% python3 -q
>>> import numpy as np
>>> np.set_printoptions(precision=1, suppress=True, linewidth=120)
>>> def rd(a):
...     return np.round(a, 1) + 0
... 
>>> X = np.array([[-2, -1, 0, 1, 2, 3, 4],
...     [5, 6, 7, 8, 9, 10, 11],
...     [12, 13, 14, 15, 16, 17, 18],
...     [19, 20, 21, 22, 23, 24, 25],
...     [26, 27, 28, 29, 30, 31, 32],
...     [33, 34, 35, 36, 37, 38, 39]])
>>> # looks like rank 2
>>> print([round(float(x), 1) for x in np.linalg.svd(X, compute_uv=False)[:3]])
[143.2, 7.0, 0.0]
>>> print(np.linalg.matrix_rank(X, rtol=0.1))
1
>>> print(np.linalg.cond(X) > 100)
True
>>> print(np.argsort(-np.linalg.norm(X, axis=0).round(6), kind="stable")[:3])
[6 5 4]
>>> print(rd(np.linalg.norm(X, 2) / np.linalg.norm(X)))
1.0
>>> r = np.linalg.matrix_rank(X)
>>> print(r)
2
>>> null = np.linalg.svd(X)[2][r:].T
>>> print([int(np.linalg.matrix_rank(X[:, :j + 1])) for j in range(7)])
[1, 2, 2, 2, 2, 2, 2]
>>> print([int(np.linalg.matrix_rank(np.delete(X, i, axis=0))) for i in range(6)])
[2, 2, 2, 2, 2, 2]
>>> print(null.shape)
(7, 5)
>>> w1 = np.array([[0, -9, -2],
...     [-6, 9, -6],
...     [4, 6, 3],
...     [-4, 2, 3],
...     [-6, 4, 9],
...     [0, -5, 3],
...     [-9, -5, -4]])
>>> beta = np.array([0, -2, 0])
>>> hid = np.maximum(X @ w1 + beta, 0)
>>> print(hid)
[[  0   0  24]
 [  0   0  66]
 [  0  10 108]
 [  0  24 150]
 [  0  38 192]
 [  0  52 234]]
>>> print(np.linalg.matrix_rank(hid))
2
>>> print((hid > 0).astype(int))
[[0 0 1]
 [0 0 1]
 [0 1 1]
 [0 1 1]
 [0 1 1]
 [0 1 1]]
>>> Z = np.array([[8, -1], [4, -3], [-9, 6]])
>>> print(hid @ Z)
[[ -216   144]
 [ -594   396]
 [ -932   618]
 [-1254   828]
 [-1576  1038]
 [-1898  1248]]
>>> print((hid @ Z).round(6).argmax(axis=1))
[1 1 1 1 1 1]
>>> print(np.argsort(-np.linalg.norm(hid, axis=0).round(6), kind="stable")[:3])
[2 1 0]
>>> print([round(float(x), 1) for x in np.linalg.svd(hid, compute_uv=False)[:3]])
[367.7, 18.8, 0.0]
>>> print(rd(np.linalg.norm(hid, 2) / np.linalg.norm(hid)))
1.0
>>> M = np.loadtxt("m.csv", delimiter=",")
>>> print(M)
[[ 0.5 -0.2  0.2  0.8 -0.4  0.8  1.6  1.4  0.4 -0.5 -0.4  0.1]
 [ 1.1  0.2 -0.9 -0.2  2.3  1.   1.2 -0.1 -0.6 -1.1 -1.  -0.9]
 [ 1.   0.8  1.1  0.1 -0.7  0.6 -0.2  0.1  1.2 -1.4  0.1 -0.3]
 [-1.9 -0.3 -1.7  0.2  0.3 -1.1  0.5  0.3 -1.2 -0.7 -0.3  0.8]
 [ 0.   1.8  0.2 -1.1 -0.5  0.8  0.8 -0.5 -0.3 -0.4  1.3 -0.1]
 [ 0.7  0.3  0.3 -0.6 -0.1  0.4  0.9 -1.8 -1.3 -0.3 -0.3  1.4]
 [ 1.3  1.4 -0.1 -0.3  1.3  1.7 -1.4 -0.4  0.2 -0.4 -0.3 -0.4]]
>>> x = np.array([2, 0, 0, 1, 2, 0, 2, 2, 3, 1, 3, 3])
>>> a = np.maximum(M @ x, 0)
>>> print(rd(a))
[6.8 0.2 2.1 0.  0.8 0.  0. ]
>>> print(M * (a > 1e-9)[:, None])
[[ 0.5 -0.2  0.2  0.8 -0.4  0.8  1.6  1.4  0.4 -0.5 -0.4  0.1]
 [ 1.1  0.2 -0.9 -0.2  2.3  1.   1.2 -0.1 -0.6 -1.1 -1.  -0.9]
 [ 1.   0.8  1.1  0.1 -0.7  0.6 -0.2  0.1  1.2 -1.4  0.1 -0.3]
 [-0.  -0.  -0.   0.   0.  -0.   0.   0.  -0.  -0.  -0.   0. ]
 [ 0.   1.8  0.2 -1.1 -0.5  0.8  0.8 -0.5 -0.3 -0.4  1.3 -0.1]
 [ 0.   0.   0.  -0.  -0.   0.   0.  -0.  -0.  -0.  -0.   0. ]
 [ 0.   0.  -0.  -0.   0.   0.  -0.  -0.   0.  -0.  -0.  -0. ]]
>>> print(np.flatnonzero(a > 1e-9))
[0 1 2 4]
>>> print(rd(np.maximum(M @ x, 0) - np.maximum(-M @ x, 0)))
[ 6.8  0.2  2.1 -4.2  0.8 -2.1 -0.6]
>>> arr = np.loadtxt("mat.csv", delimiter=",")
>>> print(rd(arr))
[[-21.   -7.6 -22.4 -26.3  -9.3  13.6  -1.   -3.8  22.2  29.7]
 [-20.6  -7.5 -21.8 -25.7  -9.1  13.4  -0.6  -3.8  21.5  28.8]
 [-17.4  -6.4 -17.  -20.5  -7.2  12.    2.1  -3.2  16.   21.9]
 [-14.6  -5.6 -13.1 -16.2  -5.6  10.6   4.1  -2.7  11.5  16.3]
 [-13.   -5.1 -11.  -13.7  -4.8   9.8   4.9  -2.4   9.2  13.2]
 [-11.   -4.5  -8.5 -10.8  -3.9   8.6   5.8  -2.    6.5   9.6]
 [-10.9  -4.4  -8.3 -10.6  -3.8   8.5   5.8  -2.    6.3   9.4]
 [ -9.6  -4.   -6.7  -8.7  -3.3   7.6   6.1  -1.7   4.6   7.1]
 [ -9.3  -4.   -6.4  -8.3  -3.1   7.4   6.2  -1.6   4.3   6.6]
 [ -7.4  -3.4  -4.4  -5.8  -2.5   6.1   6.3  -1.3   2.3   3.9]
 [ -6.2  -3.   -3.1  -4.2  -2.    5.1   6.   -1.    1.1   2.2]
 [ -5.7  -2.9  -2.8  -3.7  -1.9   4.8   5.9  -0.9   0.8   1.7]
 [ -5.1  -2.7  -2.3  -3.   -1.8   4.3   5.7  -0.8   0.4   1. ]
 [ -5.   -2.7  -2.2  -2.9  -1.7   4.2   5.6  -0.8   0.3   0.9]
 [ -4.4  -2.5  -1.7  -2.2  -1.6   3.7   5.3  -0.7  -0.1   0.3]
 [ -2.   -1.6  -0.3  -0.2  -1.    1.5   3.1  -0.2  -0.7  -1. ]
 [ -0.1  -0.2   0.    0.1  -0.1   0.1   0.2   0.   -0.1  -0.2]
 [  0.1   0.1   0.   -0.1   0.1   0.   -0.1   0.    0.1   0.1]
 [  0.4   0.6   0.   -0.3   0.5   0.   -0.6   0.    0.2   0.6]
 [  1.3   3.2   0.6  -2.1   3.1   1.3  -0.4  -0.3   0.    2.2]
 [  1.9   6.7   2.8  -3.9   7.6   4.7   3.6  -0.9  -2.7   2.1]
 [  2.    6.8   2.9  -3.9   7.8   4.8   3.8  -1.   -2.8   2.1]
 [  3.9  16.2  13.1  -5.2  21.6  16.   22.6  -2.7 -16.8  -5.5]
 [  4.4  18.3  15.8  -5.1  24.8  18.7  27.5  -3.  -20.6  -8.1]
 [  5.5  22.4  21.6  -4.4  31.4  23.9  37.8  -3.7 -28.7 -13.6]]
>>> # rows and columns are dependent
>>> print(np.linalg.matrix_rank(arr, rtol=0.1))
3
